$ ipython --no-banner

In [1]: import numpy as np

In [2]: from numpy import linalg as LA

In [3]: np.set_printoptions(precision=2, suppress=True, linewidth=120, legacy="1.25")

In [4]: def rnd(a):
   ...:     return np.round(a, 2) + 0
   ...: 

In [5]: K = np.array([[2, 0, 0], [0, 8, 0], [0, 0, 2]])

In [6]: rng = np.random.default_rng(195003)

In [7]: idx = rng.permutation(3)

In [8]: out = K[:, idx] * rng.choice([-1, 1], 3)

In [9]: print(out)
[[-2  0  0]
 [ 0  0 -8]
 [ 0  2  0]]

In [10]: U, _, Vh = LA.svd(K.T @ out)

In [11]: rnd(LA.lstsq(K, out)[0])
Out[11]: 
array([[-1.,  0.,  0.],
       [ 0.,  0., -1.],
       [ 0.,  1.,  0.]])

In [12]: U @ Vh
Out[12]: 
array([[-1.,  0.,  0.],
       [ 0.,  0., -1.],
       [ 0.,  1.,  0.]])

In [13]: (LA.matrix_power((out != 0) + (out.T != 0) + np.eye(3), 3) > 0).astype(int)
Out[13]: 
array([[1, 0, 0],
       [0, 1, 1],
       [0, 1, 1]])

In [14]: np.flatnonzero(LA.matrix_power((out != 0) + (out.T != 0) + np.eye(3), 3)[0])
Out[14]: array([0])

In [15]: feats = np.array([[0, 0, 0], [-2, 0, 0], [0, 0, -1]])

In [16]: U, s, Vh = LA.svd(feats)

In [17]: evecs = Vh[:(s > 1e-8).sum()]

In [18]: x = feats[2] + 3 * feats[0] + rng.integers(2) * np.eye(3)[0]

In [19]: print(x)
[ 0.  0. -1.]

In [20]: LA.matrix_rank(np.vstack([feats, x]))
Out[20]: 2

In [21]: A = np.load("mat.npy")

In [22]: print(A)
[[1.   0.7  0.49 0.34]
 [0.7  1.   0.7  0.49]
 [0.49 0.7  1.   0.7 ]
 [0.34 0.49 0.7  1.  ]]

In [23]: rank = LA.matrix_rank(feats)

In [24]: rank
Out[24]: 2

In [25]: null = LA.svd(feats)[2][rank:].T

In [26]: LA.matrix_rank(feats.T @ feats), LA.matrix_rank(feats @ feats.T)
Out[26]: (2, 2)

In [27]: null @ null.T
Out[27]: 
array([[0., 0., 0.],
       [0., 1., 0.],
       [0., 0., 0.]])

In [28]: null.shape
Out[28]: (3, 1)

In [29]: print(np.allclose(feats @ null, 0))
True

In [30]: [int(LA.matrix_rank(np.delete(feats, i, axis=0))) for i in range(3)]
Out[30]: [2, 1, 1]

In [31]: [int(LA.matrix_rank(feats[:, :j + 1])) for j in range(3)]
Out[31]: [1, 1, 2]

In [32]: [int(LA.matrix_rank(feats[:i])) for i in range(1, len(feats) + 1)]
Out[32]: [0, 1, 2]

In [33]: O, evecs = LA.qr(A[:, :2])[0], LA.qr(A[:, 2:])[0]

In [34]: s = LA.svd(O.T @ evecs, compute_uv=False)

In [35]: rnd(s)
Out[35]: array([0.95, 0.16])

In [36]: rnd(np.degrees(np.arccos(s.clip(0, 1))))
Out[36]: array([17.32, 80.94])

In [37]: F = np.load("arr.npy")

In [38]: F
Out[38]: 
array([[6., 0., 0., 5.],
       [0., 6., 0., 0.],
       [0., 0., 6., 0.],
       [5., 0., 0., 6.]])

In [39]: ev, evecs = LA.eigh(F)

In [40]: x = np.array([2, -2, 1, 1])

In [41]: rnd(evecs * np.maximum(ev, 0) @ evecs.T)
Out[41]: 
array([[6., 0., 0., 5.],
       [0., 6., 0., 0.],
       [0., 0., 6., 0.],
       [5., 0., 0., 6.]])

In [42]: rnd(LA.eigvalsh(F[1:, 1:]))
Out[42]: array([6., 6., 6.])

In [43]: np.abs(F).sum(axis=1).max(), np.abs(ev).max()
Out[43]: (11.0, 11.0)

In [44]: (np.sign(evecs[:, -1].round(6)) == np.sign(evecs[0, -1].round(6))).astype(int)
Out[44]: array([1, 0, 0, 1])

In [45]: print(rnd(evecs * np.sqrt(ev) @ evecs.T))
[[2.16 0.   0.   1.16]
 [0.   2.45 0.   0.  ]
 [0.   0.   2.45 0.  ]
 [1.16 0.   0.   2.16]]

In [46]: print(rnd(LA.matrix_power(F, 4)))
[[7321.    0.    0. 7320.]
 [   0. 1296.    0.    0.]
 [   0.    0. 1296.    0.]
 [7320.    0.    0. 7321.]]

In [47]: np.allclose(F @ F.T, F.T @ F)
Out[47]: True

In [48]: np.allclose(F, F.T)
Out[48]: True

In [49]: print(F @ F)
[[61.  0.  0. 60.]
 [ 0. 36.  0.  0.]
 [ 0.  0. 36.  0.]
 [60.  0.  0. 61.]]

In [50]: assert F == F.T
---------------------------------------------------------------------------
ValueError                                Traceback (most recent call last)
Cell In[50], line 1
----> 1 assert F == F.T

ValueError: The truth value of an array with more than one element is ambiguous. Use a.any() or a.all()
